% python3 -q
>>> import numpy as np
>>> import numpy.linalg as la
>>> np.set_printoptions(precision=2, suppress=True, linewidth=160, floatmode="fixed")
>>> A = np.array([[5.0, 2.0, 3.0, 2.0],
...     [2.0, 8.0, 6.0, 4.0],
...     [3.0, 6.0, 13.0, 6.0],
...     [2.0, 4.0, 6.0, 8.0]])
>>> # symmetric
>>> Q, R = la.qr(A)
>>> R
array([[ -6.48,  -8.02, -12.04,  -8.02],
       [  0.00,  -7.46,  -7.97,  -5.31],
       [  0.00,   0.00,  -6.45,  -2.65],
       [  0.00,   0.00,   0.00,   4.51]])
>>> round(float(np.trace(Q @ Q.T)), 2)
4.0
>>> np.allclose(R.T @ R, A.T @ A)
True
>>> Q @ R
array([[ 5.00,  2.00,  3.00,  2.00],
       [ 2.00,  8.00,  6.00,  4.00],
       [ 3.00,  6.00, 13.00,  6.00],
       [ 2.00,  4.00,  6.00,  8.00]])
>>> round(float(np.abs(la.eigvals(A)).max()), 2)
22.0
>>> la.matrix_power(A, 2)
array([[ 42.00,  52.00,  78.00,  52.00],
       [ 52.00, 120.00, 156.00, 104.00],
       [ 78.00, 156.00, 250.00, 156.00],
       [ 52.00, 104.00, 156.00, 120.00]])
>>> np.allclose(A, A.T)
True
>>> other = np.array([[1, -2, 0], [-3, -1, 2], [0, -2, 1]])
>>> other[-1] = other[0]
>>> W0 = other + 0.3 * np.eye(3)
>>> W0
array([[ 1.30, -2.00,  0.00],
       [-3.00, -0.70,  2.00],
       [ 1.00, -2.00,  0.30]])
>>> left, s, VT = la.svd(W0)
>>> s
array([3.87, 3.04, 0.07])
>>> np.argmax(s[:-1] / (s[1:] + 1e-6)) + 1
np.int64(2)
>>> other = left[:, :2] @ np.diag(s[:2]) @ VT[:2]
>>> la.matrix_rank(W0, rtol=0.05)
np.int64(2)
>>> np.round(np.abs(W0 - other).max(), 2)
np.float64(0.04)
>>> la.matrix_rank(other)
np.int64(2)
>>> round(float(la.norm(W0 - other, 2)), 2), round(s[2], 2)
(0.07, np.float64(0.07))
>>> other
array([[ 1.32, -1.98,  0.04],
       [-3.00, -0.70,  2.00],
       [ 0.98, -2.02,  0.26]])
